>>> import numpy as np
>>> from numpy import linalg as LA
>>> np.set_printoptions(suppress=True, linewidth=140)
>>> X = np.diag(20 * np.array([0, 0, 1, 0, 0])) + np.array([[2, 2, 0, 0, 3],
...     [3, 2, 2, 3, 1],
...     [3, 2, 2, 2, 1],
...     [2, 1, 2, 0, 2],
...     [0, 2, 2, 1, 3]])
>>> X
array([[ 2,  2,  0,  0,  3],
       [ 3,  2,  2,  3,  1],
       [ 3,  2, 22,  2,  1],
       [ 2,  1,  2,  0,  2],
       [ 0,  2,  2,  1,  3]])
>>> u = np.array([2, -1])
>>> np.polyval(u, X[0])
array([ 3,  3, -1, -1,  5])
>>> E = np.load("arr.npy")
>>> E
array([[ 2,  0,  2, -2,  0, -1],
       [-1,  2,  0,  2, -2,  0],
       [ 0, -1,  2,  0,  2, -2],
       [-2,  0, -1,  2,  0,  2],
       [ 2, -2,  0, -1,  2,  0],
       [ 0,  2, -2,  0, -1,  2]])
>>> x0 = np.array([-7, 2, -1, -2, -1, -3])
>>> target = E @ x0
>>> coef, lr = np.zeros(6), 1 / LA.norm(E, 2) ** 2
>>> for i in range(12):
...     coef -= lr * E.T @ (E @ coef - target)
...     if i % 2 == 0: print(i, round(LA.norm(E @ coef - target), 3))
... 
0 11.758
2 8.359
4 6.9
6 6.243
8 5.871
10 5.597
>>> coef.round(3)
array([-3.449,  1.597,  0.512,  1.477, -1.378, -1.389])
>>> round(LA.cond(E), 3)
np.float64(7.0)
>>> mat = np.loadtxt("w.csv", delimiter=",")
>>> mat.round(3)
array([[ 11.892,  12.722,   0.573,   9.819],
       [  9.345,  14.075,  -3.274,  10.19 ],
       [-14.926,  -4.02 , -11.631,  -5.079],
       [-10.027, -13.817,   2.339, -10.153],
       [ 14.228,   9.705,   5.724,   8.403],
       [  4.928, -10.878,  14.987,  -5.726],
       [  7.22 ,  -9.102,  15.717,  -4.243],
       [ 14.87 ,   7.572,   8.329,   7.223],
       [ 11.983,  -3.626,  15.597,  -0.079],
       [-15.029,  -5.384, -10.491,  -5.924],
       [ 15.018,   5.074,  10.763,   5.734],
       [  8.999,  -7.408,  15.992,  -2.901],
       [ -7.005,   9.287, -15.664,   4.394],
       [  2.849,  14.306, -10.145,   9.181],
       [-10.496,   5.696, -15.964,   1.598],
       [ 10.444,  -5.76 ,  15.969,  -1.646],
       [ 11.357,  13.106,  -0.326,   9.958],
       [ -2.999,  12.078, -14.106,   6.794],
       [  4.206, -11.355,  14.684,  -6.143],
       [-14.347,  -9.423,  -6.103,  -8.253]])
>>> r = LA.matrix_rank(mat)
>>> r
np.int64(2)
>>> null = LA.svd(mat)[2][r:].T
>>> [int(LA.matrix_rank(mat[:, :j + 1])) for j in range(4)]
[1, 2, 2, 2]
>>> np.allclose(mat @ null, 0)
True
>>> LA.matrix_rank(mat.T @ mat), LA.matrix_rank(mat @ mat.T)
(np.int64(2), np.int64(2))
>>> [int(LA.matrix_rank(mat[:i])) for i in range(1, len(mat) + 1)]
[1, 2, 2, 2, 2, 2, 2, 2, 2, 2, 2, 2, 2, 2, 2, 2, 2, 2, 2, 2]
>>> null.shape
(4, 2)
>>> np.round(null @ null.T, 3)
array([[ 0.435, -0.213, -0.385, -0.229],
       [-0.213,  0.466,  0.27 , -0.362],
       [-0.385,  0.27 ,  0.359,  0.096],
       [-0.229, -0.362,  0.096,  0.74 ]])
>>> idx = mat[:, 1] > np.median(mat[:, 1])
>>> u = mat[idx].mean(axis=0) - mat[~idx].mean(axis=0)
>>> u.round(3)
array([  6.561,  18.439, -10.115,  12.344])
>>> np.argsort(-np.abs(u).round(6), kind="stable")
array([1, 3, 2, 0])
>>> ((mat - mat.mean(axis=0)) @ u > 0).astype(int)
array([1, 1, 0, 0, 1, 0, 0, 1, 0, 0, 1, 0, 1, 1, 1, 0, 1, 1, 0, 0])
>>> (((mat - mat.mean(axis=0)) @ u > 0) == idx).mean()
np.float64(1.0)
>>> cen = mat - mat.mean(axis=0)
>>> left, sv, vt = LA.svd(cen, full_matrices=False)
>>> np.round(sv ** 2 / (sv ** 2).sum(), 3) + 0
array([0.547, 0.453, 0.   , 0.   ])
>>> LA.matrix_rank(cen)
np.int64(2)
>>> np.abs(left[:, 0]).argmax()
np.int64(14)
>>> (np.sign(left[:, 0]) == np.sign(left[0, 0])).astype(int)
array([1, 0, 0, 0, 1, 1, 1, 1, 1, 0, 1, 1, 0, 0, 0, 1, 1, 0, 1, 0])
>>> round((sv ** 2).sum() ** 2 / (sv ** 4).sum(), 3)
np.float64(1.982)
>>> np.abs(vt[0]).argmax()
np.int64(2)
>>> J = np.load("x.npy")
>>> J
array([[ 0.027,  0.2  ,  0.   ],
       [-1.86 , -0.2  , -1.   ],
       [ 3.771,  1.7  ,  1.9  ],
       [ 2.071, -3.   ,  1.   ],
       [ 2.536, -0.4  ,  1.3  ],
       [-2.196,  1.   , -1.   ],
       [-1.832, -0.2  , -0.9  ],
       [ 2.886, -0.4  ,  1.5  ],
       [ 2.081,  1.9  ,  1.   ],
       [-3.403, -0.4  , -1.7  ],
       [ 0.172,  0.8  ,  0.   ],
       [-1.929,  0.   , -1.   ],
       [ 1.686, -0.4  ,  0.9  ],
       [-3.076, -0.9  , -1.5  ],
       [ 1.469,  0.5  ,  0.7  ],
       [-2.567,  1.5  , -1.3  ]])
>>> D = LA.norm(J[:, None] - J[None], axis=-1)
>>> D[4].round(6).argsort(kind="stable")[:4]
array([ 4,  7, 12, 14])
>>> (D + 1e9 * np.eye(16)).round(6).argmin(axis=1)
array([10,  6,  8, 12,  7, 15,  1,  4, 14, 13,  0,  1,  4,  9, 12,  5])
>>> D.shape
(16, 16)
>>> D.mean(axis=1).argmax()
np.int64(2)
>>> D[:5, :5].round(3)
array([[0.   , 2.173, 4.458, 3.927, 2.889],
       [2.173, 0.   , 6.613, 5.224, 4.965],
       [4.458, 6.613, 0.   , 5.078, 2.509],
       [3.927, 5.224, 5.078, 0.   , 2.658],
       [2.889, 4.965, 2.509, 2.658, 0.   ]])
>>> np.flatnonzero(D[4] < D.mean() / 2)
array([ 4,  7, 12, 14])
>>> LA.matrix_rank(D ** 2)
np.int64(5)
>>> hat = J @ LA.solve(J.T @ J, J.T)
>>> round(float(np.trace(hat)), 3)
3.0
>>> np.allclose(hat @ hat, hat)
True
>>> left, sv, vt = LA.svd(J)
>>> sv.round(3)
array([10.349,  4.604,  0.172])
>>> Y = left[:, :2] @ np.diag(sv[:2]) @ vt[:2]
>>> round(float(np.abs(J - Y).max()), 3)
0.081
>>> np.round(LA.norm(J - Y) / LA.norm(J), 3)
np.float64(0.015)
>>> LA.matrix_rank(J, rtol=0.05)
np.int64(2)
>>> round(LA.norm(J - Y, 2), 3), round(float(sv[2]), 3)
(np.float64(0.172), 0.172)
>>> LA.matrix_rank(Y)
np.int64(2)
>>> m1 = np.diag(np.array([2, 4, 0, 0]))
>>> m1
array([[2, 0, 0, 0],
       [0, 4, 0, 0],
       [0, 0, 0, 0],
       [0, 0, 0, 0]])
>>> left, sv, vt = LA.svd(m1)
>>> np.argmax(sv[:-1] / (sv[1:] + 1e-6)) + 1
np.int64(2)
>>> Y = left[:, :2] @ np.diag(sv[:2]) @ vt[:2]
>>> np.round(LA.norm(m1 - Y) / LA.norm(m1), 3)
np.float64(0.0)
>>> np.abs(m1 - Y).max()
np.float64(0.0)
>>> LA.matrix_power(m1 - np.diag(np.diag(m1)), 4)
array([[0, 0, 0, 0],
       [0, 0, 0, 0],
       [0, 0, 0, 0],
       [0, 0, 0, 0]])
>>> m1 @ m1
array([[ 4,  0,  0,  0],
       [ 0, 16,  0,  0],
       [ 0,  0,  0,  0],
       [ 0,  0,  0,  0]])
>>> np.prod(np.diag(m1)), round(LA.det(m1), 3)
(np.int64(0), np.float64(0.0))
>>> w, V = LA.eigvalsh(m1)
Traceback (most recent call last):
  File "<python-input-71>", line 1, in <module>
    w, V = LA.eigvalsh(m1)
    ^^^^
ValueError: too many values to unpack (expected 2)
>>> w, V = LA.eigh(m1)
>>> np.round(LA.eigvalsh(m1 + -1 * np.eye(4)), 3)
array([-1., -1.,  1.,  3.])
>>> V.T @ m1 @ V
array([[0., 0., 0., 0.],
       [0., 0., 0., 0.],
       [0., 0., 2., 0.],
       [0., 0., 0., 4.]])
>>> V @ np.diag(w) @ V.T
array([[2., 0., 0., 0.],
       [0., 4., 0., 0.],
       [0., 0., 0., 0.],
       [0., 0., 0., 0.]])
>>> np.abs(V[:, -1]).round(6).argmax()
np.int64(1)
>>> round(LA.eigvals(m1).sum().real, 3)
np.float64(6.0)
>>> np.kron(np.eye(2, dtype=int), m1)
array([[2, 0, 0, 0, 0, 0, 0, 0],
       [0, 4, 0, 0, 0, 0, 0, 0],
       [0, 0, 0, 0, 0, 0, 0, 0],
       [0, 0, 0, 0, 0, 0, 0, 0],
       [0, 0, 0, 0, 2, 0, 0, 0],
       [0, 0, 0, 0, 0, 4, 0, 0],
       [0, 0, 0, 0, 0, 0, 0, 0],
       [0, 0, 0, 0, 0, 0, 0, 0]])
>>> np.round(LA.eigvals(m1), 3)
array([2., 4., 0., 0.])
>>> np.einsum("ii->", m1)
np.int64(6)
>>> np.einsum("ij,ji->", m1, m1)
np.int64(20)
>>> Q, _ = LA.qr(np.array([[-1.2, 0.3], [-0.7, 1.3]]))
>>> V, _ = LA.qr(np.array([[-1.1, -1.0, 0.9, 0.2],
...     [0.7, 0.4, 0.1, -2.4],
...     [0.5, 0.1, -1.6, 0.1],
...     [1.5, -0.9, 0.6, -0.2]]))
>>> sv = 5 * 0.5 ** np.arange(2)
>>> A = Q[:, :2] * sv @ V[:2]
>>> A.round(3)
array([[ 1.888, -2.66 , -0.219, -3.091],
       [ 2.09 , -2.347,  0.884,  0.594]])
>>> left, sv = LA.svd(A)
Traceback (most recent call last):
  File "<python-input-87>", line 1, in <module>
    left, sv = LA.svd(A)
    ^^^^^^^^
ValueError: too many values to unpack (expected 2)
>>> left, sv, vt = LA.svd(A, full_matrices=False)
>>> np.allclose(left * sv @ vt, A)
True
>>> np.round(np.cumsum(sv ** 2) / np.sum(sv ** 2), 3)
array([0.8, 1. ])
>>> np.round(sv / sv[0], 3)
array([1. , 0.5])
>>> np.round(left.T @ left, 3) + 0
array([[1., 0.],
       [0., 1.]])
>>> Y = np.array([[0, -1], [-2, -1], [-3, -3], [0, 2], [1, 0]])
>>> np.einsum("ik,kj->ij", X, Y)
array([[ -1,  -4],
       [ -9,  -5],
       [-69, -67],
       [ -6,  -9],
       [ -7,  -6]])
>>> LA.matrix_rank(np.vstack([X, Y.T]))
np.int64(5)
>>> Y.T @ X.T
array([[ -1,  -9, -69,  -6,  -7],
       [ -4,  -5, -67,  -9,  -6]])
>>> np.einsum("ij->j", X)
array([10,  9, 28,  6, 10])
>>> np.einsum("ik,kj->ji", X, Y)
array([[ -1,  -9, -69,  -6,  -7],
       [ -4,  -5, -67,  -9,  -6]])
>>> np.vstack([X, Y.T]).shape
(7, 5)
>>> def softmax(z):
...     e = np.exp(z - z.max(axis=-1, keepdims=True))
...     return e / e.sum(axis=-1, keepdims=True)
... 
>>> np.round(softmax(10 * A[1]), 3) + 0
array([1., 0., 0., 0.])
>>> np.round(softmax(A).sum(axis=1), 3)
array([1., 1.])
>>> scores = A @ A.T / np.sqrt(4)
>>> np.round(softmax(scores)[1] @ A, 3)
array([ 2.051, -2.408,  0.67 , -0.121])
>>> softmax(scores).round(6).argmax(axis=1)
array([0, 1])
>>> np.round(A.mean(axis=0), 3)
array([ 1.989, -2.504,  0.333, -1.249])
>>> np.round(np.diff(A, axis=0), 3)
array([[0.202, 0.313, 1.103, 3.684]])
>>> np.unravel_index(np.abs(A).argmax(), A.shape)
(np.int64(0), np.int64(3))
>>> A[2]
Traceback (most recent call last):
  File "<python-input-109>", line 1, in <module>
    A[2]
    ~^^^
IndexError: index 2 is out of bounds for axis 0 with size 2
>>> LA.rank(A)
Traceback (most recent call last):
  File "<python-input-110>", line 1, in <module>
    LA.rank(A)
    ^^^^^^^
AttributeError: module 'numpy.linalg' has no attribute 'rank'
>>> cov = A.T @ A
>>> LA.matrix_rank(cov)
np.int64(2)
>>> np.round(LA.svd(A, compute_uv=False) ** 2, 3)
array([25.  ,  6.25])
>>> np.round(LA.eigvalsh(cov)[::-1], 3) + 0
array([25.  ,  6.25,  0.  ,  0.  ])
>>> (A @ A.T).shape
(2, 2)
>>> cov.round(3)
array([[ 7.932, -9.927,  1.434, -4.594],
       [-9.927, 12.584, -1.493,  6.828],
       [ 1.434, -1.493,  0.829,  1.201],
       [-4.594,  6.828,  1.201,  9.905]])
